In [1]: import numpy as np

In [2]: import numpy.linalg as la

In [3]: np.set_printoptions(precision=3, suppress=True, linewidth=200)

In [4]: def tidy(a):
   ...:     return np.round(a, 3) + 0
   ...: 

In [5]: W0 = np.loadtxt("w.csv", delimiter=",")

In [6]: W0
Out[6]: 
array([[-1.,  0., -2.,  0.,  0., -2.,  0.,  0., -2.],
       [ 0., -1.,  0.,  0.,  0.,  0.,  0., -2.,  0.],
       [-2.,  0., -1.,  0.,  0., -2.,  0.,  0., -2.],
       [ 0.,  0.,  0., -1., -2.,  0., -2.,  0.,  0.],
       [ 0.,  0.,  0., -2., -1.,  0., -2.,  0.,  0.],
       [-2.,  0., -2.,  0.,  0., -1.,  0.,  0., -2.],
       [ 0.,  0.,  0., -2., -2.,  0., -1.,  0.,  0.],
       [ 0., -2.,  0.,  0.,  0.,  0.,  0., -1.,  0.],
       [-2.,  0., -2.,  0.,  0., -2.,  0.,  0., -1.]])

In [7]: x0 = np.array([3, 2, 2, -1, -3, 0, 2, 0, 2])

In [8]: target = W0 @ x0

In [9]: beta, lr = np.zeros(9), 1 / la.norm(W0, 2) ** 2

In [10]: for i in range(8):
    ...:     beta -= lr * W0.T @ (W0 @ beta - target)
    ...:     if i % 2 == 0: print(i, round(la.norm(W0 @ beta - target), 3))
    ...: 
0 6.215
2 4.79
4 4.265
6 3.95

In [11]: tidy(beta)
Out[11]: array([ 1.94 ,  0.955,  1.788, -0.715, -1.019,  1.484, -0.259,  0.651,  1.788])

In [12]: vals, V = la.eigh(W0)

In [13]: np.unique(vals.round(6) + 0, return_counts=True)[1]
Out[13]: array([1, 1, 1, 6])

In [14]: tidy(vals)
Out[14]: array([-7., -5., -3.,  1.,  1.,  1.,  1.,  1.,  1.])

In [15]: tidy(vals.sum()), np.trace(W0)
Out[15]: (np.float64(-9.0), np.float64(-9.0))

In [16]: (vals > 1e-8).sum(), (vals < -1e-8).sum()
Out[16]: (np.int64(6), np.int64(3))

In [17]: tidy(V @ np.diag(vals) @ V.T)
Out[17]: 
array([[-1.,  0., -2.,  0.,  0., -2.,  0.,  0., -2.],
       [ 0., -1.,  0.,  0.,  0.,  0.,  0., -2.,  0.],
       [-2.,  0., -1.,  0.,  0., -2.,  0.,  0., -2.],
       [ 0.,  0.,  0., -1., -2.,  0., -2.,  0.,  0.],
       [ 0.,  0.,  0., -2., -1.,  0., -2.,  0.,  0.],
       [-2.,  0., -2.,  0.,  0., -1.,  0.,  0., -2.],
       [ 0.,  0.,  0., -2., -2.,  0., -1.,  0.,  0.],
       [ 0., -2.,  0.,  0.,  0.,  0.,  0., -1.,  0.],
       [-2.,  0., -2.,  0.,  0., -2.,  0.,  0., -1.]])

In [18]: tidy(la.svd(W0, compute_uv=False))
Out[18]: array([7., 5., 3., 1., 1., 1., 1., 1., 1.])

In [19]: (W0 + W0.T) / 2
Out[19]: 
array([[-1.,  0., -2.,  0.,  0., -2.,  0.,  0., -2.],
       [ 0., -1.,  0.,  0.,  0.,  0.,  0., -2.,  0.],
       [-2.,  0., -1.,  0.,  0., -2.,  0.,  0., -2.],
       [ 0.,  0.,  0., -1., -2.,  0., -2.,  0.,  0.],
       [ 0.,  0.,  0., -2., -1.,  0., -2.,  0.,  0.],
       [-2.,  0., -2.,  0.,  0., -1.,  0.,  0., -2.],
       [ 0.,  0.,  0., -2., -2.,  0., -1.,  0.,  0.],
       [ 0., -2.,  0.,  0.,  0.,  0.,  0., -1.,  0.],
       [-2.,  0., -2.,  0.,  0., -2.,  0.,  0., -1.]])

In [20]: np.trace(W0)
Out[20]: np.float64(-9.0)

In [21]: tidy(la.det(W0))
Out[21]: np.float64(-105.0)

In [22]: tidy(np.sort(np.abs(la.eigvals(W0))))
Out[22]: array([1., 1., 1., 1., 1., 1., 3., 5., 7.])

In [23]: def softmax(z):
    ...:     e = np.exp(z - z.max(axis=-1, keepdims=True))
    ...:     return e / e.sum(axis=-1, keepdims=True)
    ...: 

In [24]: tidy(softmax(W0[5]))
Out[24]: array([0.023, 0.173, 0.023, 0.173, 0.173, 0.064, 0.173, 0.173, 0.023])

In [25]: tidy(softmax(W0).sum(axis=1))
Out[25]: array([1., 1., 1., 1., 1., 1., 1., 1., 1.])

In [26]: tidy(softmax(W0[5] + -2))
Out[26]: array([0.023, 0.173, 0.023, 0.173, 0.173, 0.064, 0.173, 0.173, 0.023])

In [27]: scores = W0 @ W0.T / np.sqrt(9)

In [28]: tidy(softmax(scores))
Out[28]: 
array([[0.311, 0.004, 0.223, 0.004, 0.004, 0.223, 0.004, 0.004, 0.223],
       [0.062, 0.329, 0.062, 0.062, 0.062, 0.062, 0.062, 0.236, 0.062],
       [0.223, 0.004, 0.311, 0.004, 0.004, 0.223, 0.004, 0.004, 0.223],
       [0.018, 0.018, 0.018, 0.366, 0.262, 0.018, 0.262, 0.018, 0.018],
       [0.018, 0.018, 0.018, 0.262, 0.366, 0.018, 0.262, 0.018, 0.018],
       [0.223, 0.004, 0.223, 0.004, 0.004, 0.311, 0.004, 0.004, 0.223],
       [0.018, 0.018, 0.018, 0.262, 0.262, 0.018, 0.366, 0.018, 0.018],
       [0.062, 0.236, 0.062, 0.062, 0.062, 0.062, 0.062, 0.329, 0.062],
       [0.223, 0.004, 0.223, 0.004, 0.004, 0.223, 0.004, 0.004, 0.311]])

In [29]: u = np.array([5, -4, -4, -4, -1, 1, 4, 1, -1])

In [30]: Y = W0 + np.outer(u, np.eye(9)[5])

In [31]: tidy(la.det(Y) / la.det(W0)), tidy(1 + la.solve(W0, u)[5])
Out[31]: (np.float64(1.714), np.float64(1.714))

In [32]: la.matrix_rank(la.inv(Y) - la.inv(W0), tol=1e-8)
Out[32]: np.int64(1)

In [33]: F = np.load("m.npy")

In [34]: tidy(F)
Out[34]: 
array([[ 0.408,  0.5  ,  0.395, -0.159,  0.434,  0.462],
       [-0.408,  0.121, -0.516,  0.421,  0.516,  0.331],
       [ 0.136, -0.635,  0.274,  0.362, -0.145,  0.593],
       [ 0.408,  0.422, -0.4  ,  0.347, -0.582,  0.19 ],
       [ 0.68 , -0.305, -0.256,  0.209,  0.431, -0.386],
       [-0.136,  0.247,  0.526,  0.709,  0.023, -0.375]])

In [35]: x0 = np.array([2, 2, 5, 5, 2, 2])

In [36]: a = np.maximum(F @ x0, 0)

In [37]: tidy(F.T @ a)
Out[37]: array([2., 2., 5., 5., 2., 2.])

In [38]: tidy(np.maximum(F @ (3 * x0), 0))
Out[38]: array([14.371,  1.924,  9.238,  1.846,  1.811, 17.081])

In [39]: tidy(F @ F.T)
Out[39]: 
array([[1., 0., 0., 0., 0., 0.],
       [0., 1., 0., 0., 0., 0.],
       [0., 0., 1., 0., 0., 0.],
       [0., 0., 0., 1., 0., 0.],
       [0., 0., 0., 0., 1., 0.],
       [0., 0., 0., 0., 0., 1.]])

In [40]: tidy(la.norm(F, axis=0))
Out[40]: array([1., 1., 1., 1., 1., 1.])

In [41]: np.count_nonzero(F)
Out[41]: np.int64(36)

In [42]: F.shape
Out[42]: (6, 6)

In [43]: tidy(la.svd(F, compute_uv=False))
Out[43]: array([1., 1., 1., 1., 1., 1.])

In [44]: tidy(F.mean(axis=0))
Out[44]: array([0.181, 0.058, 0.004, 0.315, 0.113, 0.136])

In [45]: tidy(np.abs(F).max())
Out[45]: np.float64(0.709)

In [46]: tidy(la.norm(F))
Out[46]: np.float64(2.449)

In [47]: tidy(F.sum(axis=0))
Out[47]: array([1.089, 0.351, 0.023, 1.889, 0.678, 0.814])

In [48]: tidy(F.sum(axis=1))
Out[48]: array([2.041, 0.463, 0.585, 0.386, 0.373, 0.994])

In [49]: u = np.array([1, 1])

In [50]: tidy(np.convolve(F[0], u))
Out[50]: array([0.408, 0.908, 0.895, 0.236, 0.276, 0.897, 0.462])

In [51]: tidy(np.polyval(u, F[0]))
Out[51]: array([1.408, 1.5  , 1.395, 0.841, 1.434, 1.462])

In [52]: tidy(np.correlate(F[0], F[4], "full"))
Out[52]: array([-0.158, -0.017,  0.148,  0.231, -0.406,  0.   ,  0.55 ,  0.302, -0.359,  0.155,  0.315])

In [53]: left, sigma, VT = la.svd(F, full_matrices=False)

In [54]: tidy(VT @ VT.T)
Out[54]: 
array([[1., 0., 0., 0., 0., 0.],
       [0., 1., 0., 0., 0., 0.],
       [0., 0., 1., 0., 0., 0.],
       [0., 0., 0., 1., 0., 0.],
       [0., 0., 0., 0., 1., 0.],
       [0., 0., 0., 0., 0., 1.]])

In [55]: np.allclose(left * sigma @ VT, F)
Out[55]: True

In [56]: tidy(np.sqrt((sigma ** 2).sum())), tidy(la.norm(F))
Out[56]: (np.float64(2.449), np.float64(2.449))

In [57]: tidy(left.T @ left)
Out[57]: 
array([[1., 0., 0., 0., 0., 0.],
       [0., 1., 0., 0., 0., 0.],
       [0., 0., 1., 0., 0., 0.],
       [0., 0., 0., 1., 0., 0.],
       [0., 0., 0., 0., 1., 0.],
       [0., 0., 0., 0., 0., 1.]])

In [58]: tidy(np.cumsum(sigma ** 2) / np.sum(sigma ** 2))
Out[58]: array([0.167, 0.333, 0.5  , 0.667, 0.833, 1.   ])

In [59]: left.shape, sigma.shape, VT.shape
Out[59]: ((6, 6), (6,), (6, 6))

In [60]: J = np.load("a.npy")

In [61]: J
Out[61]: 
array([[ 0.,  0.,  0.,  0.,  0.,  3., -3.,  2.,  3.],
       [ 0.,  0.,  0.,  0.,  0.,  1., -1.,  1.,  3.],
       [ 0.,  0.,  0.,  0.,  0., -3., -2.,  0.,  1.],
       [ 0.,  0.,  0.,  0.,  0.,  1.,  3., -2., -1.],
       [ 0.,  0.,  0.,  0.,  0.,  1., -1., -2.,  3.],
       [ 3.,  1., -3.,  1.,  1.,  0.,  0.,  0.,  0.],
       [-3., -1., -2.,  3., -1.,  0.,  0.,  0.,  0.],
       [ 2.,  1.,  0., -2., -2.,  0.,  0.,  0.,  0.],
       [ 3.,  3.,  1., -1.,  3.,  0.,  0.,  0.,  0.]])

In [62]: x0 = np.array([0, 1, -3, 2, -3, 1, 2, -1, 1])

In [63]: a = np.maximum(J @ x0, 0)

In [64]: np.maximum(J @ (3 * x0), 0)
Out[64]: array([ 0.,  3.,  0., 24., 12., 27., 42.,  9.,  0.])

In [65]: a
Out[65]: array([ 0.,  1.,  0.,  8.,  4.,  9., 14.,  3.,  0.])

In [66]: tidy(np.tanh(J @ x0))
Out[66]: array([-0.964,  0.762, -1.   ,  1.   ,  0.999,  1.   ,  1.   ,  0.995, -1.   ])
